$ python -q
>>> import numpy as np
>>> np.set_printoptions(precision=3, suppress=True, linewidth=120)
>>> W0 = np.load("block6.npy")
>>> print(W0)
[[ -5.766   3.668  -1.807  -0.426]
 [-11.91    0.955   7.833  -3.923]
 [ -5.811   3.432  -1.377  -0.811]
 [ -4.35    1.158   1.194  -4.844]
 [ -0.704   2.201  -3.582  -3.714]
 [  0.879   1.675  -4.025  -4.854]
 [ -0.243   1.939  -3.529  -4.228]
 [ -5.617   2.103   0.676  -3.058]
 [ -5.785   5.204  -4.352   2.137]
 [  0.72    2.022  -4.47   -4.25 ]
 [  1.302   2.983  -6.556  -2.746]
 [  0.331   0.5    -1.609  -6.722]
 [-10.908   3.881   2.121   0.787]
 [ -1.025   1.069  -1.428  -5.547]
 [ -1.382   2.913  -4.204  -2.414]
 [  1.158   3.009  -6.481  -2.677]
 [ -4.409   2.645  -1.234  -2.357]
 [ -4.784  -0.031   3.539  -6.754]
 [ -2.204   3.43   -4.38   -1.415]]
>>> d = np.linalg.norm(W0[:, None] - W0[None], axis=-1)
>>> print(np.flatnonzero(d[2] < d.mean() / 2))
[ 0  2  7 16]
>>> print(d[2].round(6).argsort(kind="stable")[:4])
[ 2  0 16  7]
>>> print(d.shape)
(19, 19)
>>> W1 = np.array([[0, 2, -1, 2, 2],
...     [1, 2, 1, 2, 0],
...     [2, -2, 2, 0, 1],
...     [0, 1, -1, 2, -1]])
>>> beta = np.array([0, 3, 3, 1, 1])
>>> act = np.maximum(W0 @ W1 + beta, 0)
>>> print((act > 0).astype(int))
[[1 1 1 0 0]
 [1 0 1 0 0]
 [1 1 1 0 0]
 [1 0 1 0 0]
 [0 1 1 0 0]
 [0 1 1 0 1]
 [0 1 1 0 1]
 [1 0 1 0 0]
 [0 1 1 1 0]
 [0 1 0 0 1]
 [0 1 0 1 0]
 [0 1 1 0 1]
 [1 0 1 0 0]
 [0 1 1 0 1]
 [0 1 1 0 0]
 [0 1 0 1 0]
 [1 0 1 0 0]
 [1 0 1 0 1]
 [0 1 1 1 0]]
>>> basis = np.array([[-1, 0], [0, 2], [-3, 0], [-2, -1], [0, 1]])
>>> print((act @ basis).round(6).argmax(axis=1))
[1 1 1 1 1 1 1 1 1 1 1 1 1 1 1 1 1 1 1]
>>> print(W1 @ basis)
[[-1  4]
 [-8  2]
 [-8 -3]
 [-1 -1]]
>>> Uu, sig, Vt = np.linalg.svd(W0)
>>> evecs = Vt[:(sig > 1e-8).sum()]
>>> rng = np.random.default_rng(28930)
>>> x0 = W0[0] + 2 * W0[16] + rng.integers(2) * np.eye(4)[1]
>>> print(x0)
[-14.584   8.957  -4.275  -5.141]
>>> print(np.linalg.matrix_rank(np.vstack([W0, x0])))
3
>>> C2 = np.cov(W0, rowvar=False)
>>> print(np.round(np.linalg.eigvalsh(C2)[::-1], 3) + 0)
[25.659  9.916  0.     0.   ]
>>> print(round(np.corrcoef(W0[:, 2], W0[:, 0])[0, 1], 3))
-0.803
>>> print(np.corrcoef(W0.T))
[[ 1.    -0.163 -0.803 -0.424]
 [-0.163  1.    -0.456  0.963]
 [-0.803 -0.456  1.    -0.199]
 [-0.424  0.963 -0.199  1.   ]]
>>> print(W0.std(axis=0))
[3.799 1.271 3.51  2.308]
>>> print(np.argsort(-W0.std(axis=0).round(6), kind="stable"))
[0 2 3 1]
>>> print(np.median(W0, axis=0))
[-2.204  2.201 -1.807 -3.058]
>>> J = np.load("m.npy")
>>> print(J)
[[ 2  2 -3 -2  3]
 [ 0 -1  1 -2  0]
 [ 0  0 -1  3 -1]
 [ 0  0  0  1 -2]
 [ 0  0  0  0 -3]]
>>> r0 = np.array([0, 2, 0, 3, 0])
>>> out = J + np.outer(r0, np.eye(5)[1])
>>> print(np.round(np.linalg.det(out) / np.linalg.det(J), 3), round(float(1 + np.linalg.solve(J, r0)[1]), 3))
2.0 2.0
>>> print(np.linalg.matrix_rank(np.linalg.inv(out) - np.linalg.inv(J), tol=1e-8))
1
>>> print(out)
[[ 2.  2. -3. -2.  3.]
 [ 0.  1.  1. -2.  0.]
 [ 0.  0. -1.  3. -1.]
 [ 0.  3.  0.  1. -2.]
 [ 0.  0.  0.  0. -3.]]
>>> print(round(np.abs(np.linalg.eigvals(J)).max(), 3))
3.0
>>> print(np.allclose(J @ J.T, J.T @ J))
False
>>> print((J + J.T) / 2)
[[ 2.   1.  -1.5 -1.   1.5]
 [ 1.  -1.   0.5 -1.   0. ]
 [-1.5  0.5 -1.   1.5 -0.5]
 [-1.  -1.   1.5  1.  -1. ]
 [ 1.5  0.  -0.5 -1.  -3. ]]
>>> print(np.sort(np.abs(np.linalg.eigvals(J))))
[1. 1. 1. 2. 3.]
>>> print(np.trace(J))
-2
>>> print(np.round(np.linalg.det(J), 3))
-6.0
>>> print((J - J.T) / 2)
[[ 0.   1.  -1.5 -1.   1.5]
 [-1.   0.   0.5 -1.   0. ]
 [ 1.5 -0.5  0.   1.5 -0.5]
 [ 1.   1.  -1.5  0.  -1. ]
 [-1.5  0.   0.5  1.   0. ]]
>>> print(np.linalg.matrix_power(J, 4))
[[ 16  10  -9 -89 -16]
 [  0   1  -4   6  46]
 [  0   0   1   0 -20]
 [  0   0   0   1  40]
 [  0   0   0   0  81]]
>>> z = rng.permutation(5)
>>> out = J[:, z] * rng.choice([-1, 1], 5)
>>> print(out)
[[ 2 -3  2  3  2]
 [-1  1  2  0  0]
 [ 0 -1 -3 -1  0]
 [ 0  0 -1 -2  0]
 [ 0  0  0 -3  0]]
>>> Uu, _, Vt = np.linalg.svd(J.T @ out)
>>> print(np.round(Uu @ Vt, 3) + 0)
[[ 0.  0.  0.  0.  1.]
 [ 1.  0.  0.  0.  0.]
 [ 0.  1.  0.  0.  0.]
 [ 0.  0. -1.  0.  0.]
 [ 0.  0.  0.  1.  0.]]
>>> print(z)
[1 2 3 4 0]
>>> data = np.load("a.npy")
>>> print(data)
[[ 5  6  7  8  9]
 [10 11 12 13 14]
 [15 16 17 18 19]
 [20 21 22 23 24]
 [25 26 27 28 29]]
>>> # rows and columns are dependent
>>> x0 = np.array([1, -2, -1, 0, 3])
>>> h = np.maximum(data @ x0, 0)
>>> print(h)
[13 18 23 28 33]
>>> rank = np.linalg.matrix_rank(data)
>>> print(rank)
2
>>> null = np.linalg.svd(data)[2][rank:].T
>>> print([int(np.linalg.matrix_rank(data[:i])) for i in range(1, len(data) + 1)])
[1, 2, 2, 2, 2]
>>> print([int(np.linalg.matrix_rank(np.delete(data, i, axis=0))) for i in range(5)])
[2, 2, 2, 2, 2]
>>> print(np.allclose(data @ null, 0))
True
>>> print(null.shape)
(5, 3)
>>> print(np.round(data @ null, 3) + 0)
[[0. 0. 0.]
 [0. 0. 0.]
 [0. 0. 0.]
 [0. 0. 0.]
 [0. 0. 0.]]
>>> print(np.round(null @ null.T, 3) + 0)
[[ 0.4 -0.4 -0.2  0.   0.2]
 [-0.4  0.7 -0.2 -0.1  0. ]
 [-0.2 -0.2  0.8 -0.2 -0.2]
 [ 0.  -0.1 -0.2  0.7 -0.4]
 [ 0.2  0.  -0.2 -0.4  0.4]]
>>> print([int(np.linalg.matrix_rank(data[:, :j + 1])) for j in range(5)])
[1, 2, 2, 2, 2]
>>> print(np.linalg.matrix_rank(data.T @ data), np.linalg.matrix_rank(data @ data.T))
2 2
>>> out = data / np.sqrt((data ** 2).mean(axis=1, keepdims=True))
>>> print(np.linalg.norm(out, axis=1))
[2.236 2.236 2.236 2.236 2.236]
>>> print(np.linalg.matrix_rank(out) == np.linalg.matrix_rank(data))
True
>>> print(data - data.mean(axis=1, keepdims=True))
[[-2. -1.  0.  1.  2.]
 [-2. -1.  0.  1.  2.]
 [-2. -1.  0.  1.  2.]
 [-2. -1.  0.  1.  2.]
 [-2. -1.  0.  1.  2.]]
>>> print(out[1])
[0.828 0.91  0.993 1.076 1.159]
>>> z = rng.permutation(5)
>>> print(z)
[3 4 0 2 1]
>>> out = data[z][:, z]
>>> print(np.diag(out))
[23 29  5 17 11]
>>> print(np.trace(out))
85
>>> print(np.allclose(out, data))
False
>>> F = np.load("w.npy")
>>> print(F)
[[25  0 20 -5  0 -4]
 [ 5  0 10 -1  0 -2]
 [ 5 15 20 -1 -3 -4]
 [15  0 12  5  0  4]
 [ 3  0  6  1  0  2]
 [ 3  9 12  1  3  4]]
>>> W1 = np.array([[-6, -9, -4, -8, 7],
...     [-6, 1, 7, -4, 2],
...     [-8, 2, -4, 1, 8],
...     [-8, 7, 0, 6, 7],
...     [-4, 7, 4, -6, -8],
...     [-6, 3, -3, 5, 2]])
>>> beta = np.array([3, 5, -3, 4, 5])
>>> act = np.maximum(F @ W1 + beta, 0)
>>> print(act)
[[  0   0   0   0 297]
 [  0   0   0   0 109]
 [  0   0   2   0 239]
 [  0   0   0   0 249]
 [  0   3   0   2  85]
 [  0  51   0   0 131]]
>>> print(np.linalg.matrix_rank(act))
4
>>> basis = np.array([[-1, 3, 0], [-1, 1, 3], [0, -2, 2], [-1, 1, 0], [0, 3, -2]])
>>> print(W1 @ basis)
[[ 23  -6 -49]
 [  9 -29  13]
 [  5  11 -18]
 [ -5  10   7]
 [  3 -43  45]
 [ -2   2  -1]]
>>> m1 = np.load("data.npy")
>>> print(m1)
[[0 0 0 0]
 [0 0 0 0]
 [0 0 0 0]
 [0 0 0 0]
 [0 0 3 0]]
>>> # row 4 is much longer than the rest
>>> print(np.linalg.svd(m1, compute_uv=False))
[3. 0. 0. 0.]
>>> print(round(np.linalg.norm(m1), 3))
3.0
>>> print(np.linalg.matrix_rank(m1))
1
>>> print(np.abs(m1).max())
3
>>> print(m1.sum(axis=0))
[0 0 3 0]
>>> print(m1.sum(axis=1))
[0 0 0 0 3]
>>> print(np.diff(m1, axis=0))
[[0 0 0 0]
 [0 0 0 0]
 [0 0 0 0]
 [0 0 3 0]]
>>> print(np.count_nonzero(m1))
1
>>> print(m1.shape)
(5, 4)
>>> Uu, sig, Vt = np.linalg.svd(m1, full_matrices=False)
>>> print(np.cumsum(sig ** 2) / np.sum(sig ** 2))
[1. 1. 1. 1.]
>>> print(Vt @ Vt.T)
[[1. 0. 0. 0.]
 [0. 1. 0. 0.]
 [0. 0. 1. 0.]
 [0. 0. 0. 1.]]
>>> print(Uu.T @ Uu)
[[1. 0. 0. 0.]
 [0. 1. 0. 0.]
 [0. 0. 1. 0.]
 [0. 0. 0. 1.]]
>>> print(sig)
[3. 0. 0. 0.]
>>> print(np.abs(Vt[0]))
[0. 0. 1. 0.]
>>> print(Uu.shape, sig.shape, Vt.shape)
(5, 4) (4,) (4, 4)
>>> print(Uu.T @ m1 @ Vt.T)
[[3. 0. 0. 0.]
 [0. 0. 0. 0.]
 [0. 0. 0. 0.]
 [0. 0. 0. 0.]]
